In [1]: import numpy as np

In [2]: import numpy.linalg as la

In [3]: np.set_printoptions(precision=3, suppress=True, linewidth=200)

In [4]: feats = np.load("m.npy")

In [5]: feats
Out[5]: 
array([[ 0.526, -0.158, -0.789, -0.158, -0.158, -0.158],
       [-0.158,  0.947, -0.263, -0.053, -0.053, -0.053],
       [-0.789, -0.263, -0.316, -0.263, -0.263, -0.263],
       [-0.158, -0.053, -0.263,  0.947, -0.053, -0.053],
       [-0.158, -0.053, -0.263, -0.053,  0.947, -0.053],
       [-0.158, -0.053, -0.263, -0.053, -0.053,  0.947]])

In [6]: # equal to its transpose

In [7]: w1 = np.array([[0, 2], [1, -2], [-3, -1], [2, 1], [0, 0], [1, 1]])

In [8]: beta = np.array([3, 0])

In [9]: act = np.maximum(feats @ w1 + beta, 0)

In [10]: (act > 0).astype(int)
Out[10]: 
array([[1, 1],
       [1, 0],
       [1, 0],
       [1, 1],
       [1, 0],
       [1, 1]])

In [11]: (act > 0).mean(axis=0)
Out[11]: array([1. , 0.5])

In [12]: la.matrix_rank(act)
Out[12]: np.int64(2)

In [13]: act
Out[13]: 
array([[4.737, 1.842],
       [4.579, 0.   ],
       [2.895, 0.   ],
       [5.579, 0.947],
       [3.579, 0.   ],
       [4.579, 0.947]])

In [14]: cent = np.array([[4, 2], [0, 1]])

In [15]: act @ cent
Out[15]: 
array([[18.947, 11.316],
       [18.316,  9.158],
       [11.579,  5.789],
       [22.316, 12.105],
       [14.316,  7.158],
       [18.316, 10.105]])

In [16]: w1 @ cent
Out[16]: 
array([[  0,   2],
       [  4,   0],
       [-12,  -7],
       [  8,   5],
       [  0,   0],
       [  4,   3]])
